$ python -q
>>> import numpy as np
>>> import numpy.linalg as la
>>> np.set_printoptions(suppress=True, linewidth=100)
>>> K = np.load("m.npy")
>>> K
array([[-6.74 , -2.492, -8.483, -9.812, -2.612, -1.197],
       [-0.937, -0.591, -2.123, -1.586, -0.9  ,  0.476],
       [ 1.249,  0.462,  1.851,  1.795,  0.569,  0.082],
       [ 2.416,  1.105,  3.505,  3.723,  1.275,  0.048],
       [ 2.959,  0.609,  2.729,  3.812,  0.375,  1.329],
       [ 0.543, -0.15 , -0.445,  0.454, -0.445,  0.79 ],
       [-3.143, -1.644, -4.836, -5.062, -1.924,  0.171],
       [ 2.43 ,  0.986,  3.259,  3.621,  1.08 ,  0.274],
       [-2.14 , -0.473, -2.373, -2.797, -0.454, -0.788],
       [ 3.334,  1.084,  3.786,  4.703,  0.995,  0.95 ],
       [ 2.365,  0.964,  4.065,  3.493,  1.319, -0.07 ],
       [ 3.957,  1.963,  5.992,  6.269,  2.305, -0.08 ]])
>>> d = la.norm(K[:, None] - K[None], axis=-1)
>>> np.round(la.norm(K, axis=1), 3)
array([15.104,  3.047,  2.958,  5.902,  5.746,  1.242,  8.082,  5.644,  4.369,  7.116,  6.082,
       10.002])
>>> la.matrix_rank(d ** 2)
np.int64(8)
>>> d.shape
(12, 12)
>>> d[8].round(3)
array([10.798,  2.188,  7.286, 10.198, 10.102,  4.907,  4.081,  9.97 ,  0.   , 11.476, 10.346,
       14.261])
>>> C2 = K.T @ K
>>> np.allclose(C2, C2.T)
True
>>> (K @ K.T).shape
(12, 12)
>>> la.matrix_rank(C2)
np.int64(6)
>>> round(np.trace(C2), 3), round(float((K ** 2).sum()), 3)
(np.float64(619.477), 619.477)
